$ ipython --no-banner

In [1]: import numpy as np

In [2]: np.set_printoptions(suppress=True, linewidth=100)

In [3]: feats = np.load("dump.npy")

In [4]: feats
Out[4]: 
array([[-1.156,  0.483,  0.877,  0.687],
       [ 0.483,  0.582,  1.093, -0.15 ],
       [ 0.877,  1.093, -1.114, -2.104],
       [ 0.687, -0.15 , -2.104,  1.688]])

In [5]: # equal to its transpose

In [6]: round(float(np.linalg.eigvalsh(feats).min()), 3)
Out[6]: -3.0

In [7]: np.all(np.linalg.eigvalsh(feats) > 0)
Out[7]: np.False_

In [8]: vec = np.array([3, 5, 6, 8])

In [9]: rhs = feats @ vec

In [10]: coef, lr = np.zeros(4), 1 / np.linalg.norm(feats, 2) ** 2

In [11]: for i in range(6):
    ...:     coef -= lr * feats.T @ (feats @ coef - rhs)
    ...:     if i % 2 == 0: print(i, round(np.linalg.norm(feats @ coef - rhs), 3))
    ...: 
0 8.749
2 6.913
4 5.462

In [12]: round(float(np.linalg.cond(feats)), 3)
Out[12]: 3.0

In [13]: coef.round(3)
Out[13]: array([0.192, 1.804, 4.625, 6.11 ])

In [14]: A = np.loadtxt("run5.csv", delimiter=",")

In [15]: A
Out[15]: 
array([[ 0.,  3.,  0.,  0.],
       [ 0.,  0., -8.,  0.],
       [ 0.,  0.,  0.,  4.],
       [ 5.,  0.,  0.,  0.]])

In [16]: P = np.triu(np.array([[5, -6, -8, 5], [-7, 8, 5, 4], [-1, -1, 2, 7], [-5, 3, -7, 2]]), 1) + np.eye(4)

In [17]: A2 = P @ A @ np.linalg.inv(P)

In [18]: A2
Out[18]: 
array([[  25.,  153., -517., 2850.],
       [  20.,  120., -448., 2576.],
       [  35.,  210., -770., 4379.],
       [   5.,   30., -110.,  625.]])

In [19]: np.trace(A2), np.trace(A)
Out[19]: (np.float64(0.0), np.float64(0.0))

In [20]: np.round(np.poly(A2), 3) + 0
Out[20]: array([  1.,   0.,   0.,   0., 480.])

In [21]: m1 = np.loadtxt("case14.csv", delimiter=",")

In [22]: m1.round(3)
Out[22]: 
array([[  1.003,   8.002,   1.002],
       [ -4.497,   4.335,  -2.665],
       [-10.102,   0.599,  -6.401],
       [ -5.717,   3.522,  -3.478],
       [ -5.749,   3.501,  -3.499],
       [ -5.577,   3.615,  -3.385],
       [-11.12 ,  -0.08 ,  -7.08 ],
       [-10.052,   0.632,  -6.368],
       [ -1.506,   6.33 ,  -0.67 ],
       [  1.919,   8.613,   1.613]])

In [23]: left, s, VT = np.linalg.svd(m1)

In [24]: V = VT[:(s > 1e-8).sum()]

In [25]: rng = np.random.default_rng(225)

In [26]: vec = m1[3] + -3 * m1[1] + rng.integers(2) * np.eye(3)[2]

In [27]: vec.round(3)
Out[27]: array([ 7.775, -9.483,  5.517])

In [28]: np.round(V.T @ V, 3)
Out[28]: 
array([[ 0.712, -0.021,  0.452],
       [-0.021,  0.999,  0.032],
       [ 0.452,  0.032,  0.289]])

In [29]: np.round(np.diag(V.T @ V), 3)
Out[29]: array([0.712, 0.999, 0.289])

In [30]: F = np.load("w.npy")

In [31]: F
Out[31]: 
array([[3., 0., 0., 0.],
       [2., 3., 0., 0.],
       [0., 0., 3., 0.],
       [0., 0., 1., 7.]])

In [32]: [int(np.linalg.matrix_rank(np.linalg.matrix_power(F, p))) for p in range(1, 5)]
Out[32]: [4, 4, 4, 4]

In [33]: cent = np.array([[3, 0, -1], [2, -2, 1]])

In [34]: X = rng.normal(size=(24, 2)) @ cent + np.array([-1, 1, 0])

In [35]: X.round(3)
Out[35]: 
array([[-7.983,  4.239, -0.371],
       [-4.136,  1.355,  0.749],
       [-0.576,  1.91 , -0.9  ],
       [ 3.858,  2.68 , -3.019],
       [-3.668,  2.155, -0.073],
       [ 1.612,  0.45 , -0.412],
       [-4.281, -1.158,  2.892],
       [-3.64 ,  1.626,  0.358],
       [ 6.849,  0.483, -2.185],
       [-8.561,  6.529, -2.087],
       [-1.801, -1.547,  2.39 ],
       [-2.28 ,  3.283, -1.476],
       [-0.681,  1.17 , -0.248],
       [-2.391,  0.774,  0.652],
       [-4.001,  3.487, -1.072],
       [-2.836,  5.673, -3.282],
       [ 2.902, -1.559,  0.832],
       [ 2.242, -2.141,  1.537],
       [-4.038,  4.847, -2.193],
       [-2.983,  2.579, -0.655],
       [-1.122, -0.314,  1.135],
       [ 0.417,  3.705, -2.726],
       [-3.51 ,  1.545,  0.383],
       [-4.074,  5.381, -2.626]])

In [36]: def softmax(z):
    ...:     e = np.exp(z - z.max(axis=-1, keepdims=True))
    ...:     return e / e.sum(axis=-1, keepdims=True)
    ...: 

In [37]: np.round(softmax(X[22]), 3)
Out[37]: array([0.005, 0.758, 0.237])

In [38]: np.round(softmax(X[22] + -3), 3)
Out[38]: array([0.005, 0.758, 0.237])

In [39]: att = X @ X.T / np.sqrt(3)

In [40]: softmax(att).round(6).argmax(axis=1)
Out[40]: 
array([ 9,  9,  9,  8,  9,  8,  0,  9,  8,  9,  6,  9,  9,  9,  9,  9,  8, 17,  9,  9,  6, 15,  9,
        9])
